>>> import numpy as np
>>> np.set_printoptions(precision=1, suppress=True, linewidth=140)
>>> def rnd(a):
...     return np.round(a, 1) + 0
... 
>>> other = np.array([[-2, -5, -8, -8, 0, -2, 2, 3, -3, 1, -6, 5],
...     [-3, 6, 7, 4, 4, 8, -9, 2, 5, 9, 8, -1],
...     [-5, -6, 7, -5, 6, -5, -8, -1, 7, -3, 3, -9],
...     [9, -7, 8, 2, 2, -2, -4, 5, -6, 0, 4, -9],
...     [-8, 3, 2, -3, -7, -6, -6, 4, 6, -6, -6, 7]])
>>> m1 = other.T @ other
>>> m1
array([[ 183,  -65,   16,   71,   32,   35,   75,    6, -146,   34,   57,  -99],
       [ -65,  155,  -10,   71,  -47,   84,   -6,  -20,   63,   49,   14,  107],
       [  16,  -10,  230,   67,   72,    9, -179,   31,   72,   22,  145, -168],
       [  71,   71,   67,  118,   11,   87,   -2,  -13,  -21,   61,   91,  -38],
       [  32,  -47,   72,   11,  105,   40,  -50,  -16,    8,   60,  100, -125],
       [  35,   84,    9,   87,   40,  133,    8,  -19,  -13,  121,   89,    3],
       [  75,   -6, -179,   -2,  -50,    8,  201,  -48, -119,  -19,  -88,   85],
       [   6,  -20,   31,  -13,  -16,  -19,  -48,   55,  -12,    0,   -9,    5],
       [-146,   63,   72,  -21,    8,  -13, -119,  -12,  155,  -15,   19,   13],
       [  34,   49,   22,   61,   60,  121,  -19,    0,  -15,  127,   93,  -19],
       [  57,   14,  145,   91,  100,   89,  -88,   -9,   19,   93,  161, -143],
       [ -99,  107, -168,  -38, -125,    3,   85,    5,   13,  -19, -143,  237]])
>>> # null space of dimension 7
>>> r = np.linalg.matrix_rank(m1)
>>> r
np.int64(5)
>>> ns = np.linalg.svd(m1)[2][r:].T
>>> print(ns.shape)
(12, 7)
>>> print([int(np.linalg.matrix_rank(np.delete(m1, i, axis=0))) for i in range(12)])
[5, 5, 5, 5, 5, 5, 5, 5, 5, 5, 5, 5]
>>> rnd(ns @ ns.T)
array([[ 0.6,  0.1, -0.1, -0.2,  0.1,  0. , -0.1, -0.1,  0.4,  0. , -0.1,  0.1],
       [ 0.1,  0.6, -0.1, -0.3,  0.2, -0.2,  0. ,  0.1, -0.2,  0. , -0.1, -0.2],
       [-0.1, -0.1,  0.5, -0.2,  0.1,  0.1,  0.3, -0.1, -0.1,  0.1, -0.2,  0.2],
       [-0.2, -0.3, -0.2,  0.6,  0.2, -0.1, -0.1,  0.1,  0. ,  0.1, -0.1,  0. ],
       [ 0.1,  0.2,  0.1,  0.2,  0.6, -0.1,  0. ,  0.1, -0.1, -0.2, -0.2,  0.2],
       [ 0. , -0.2,  0.1, -0.1, -0.1,  0.7,  0. ,  0. ,  0. , -0.3, -0.2, -0.1],
       [-0.1,  0. ,  0.3, -0.1,  0. ,  0. ,  0.5,  0.3,  0.1,  0.1,  0.1,  0. ],
       [-0.1,  0.1, -0.1,  0.1,  0.1,  0. ,  0.3,  0.5,  0.2, -0.1,  0.1, -0.2],
       [ 0.4, -0.2, -0.1,  0. , -0.1,  0. ,  0.1,  0.2,  0.6,  0.1, -0.1,  0. ],
       [ 0. ,  0. ,  0.1,  0.1, -0.2, -0.3,  0.1, -0.1,  0.1,  0.5, -0.1, -0.1],
       [-0.1, -0.1, -0.2, -0.1, -0.2, -0.2,  0.1,  0.1, -0.1, -0.1,  0.8,  0.2],
       [ 0.1, -0.2,  0.2,  0. ,  0.2, -0.1,  0. , -0.2,  0. , -0.1,  0.2,  0.5]])
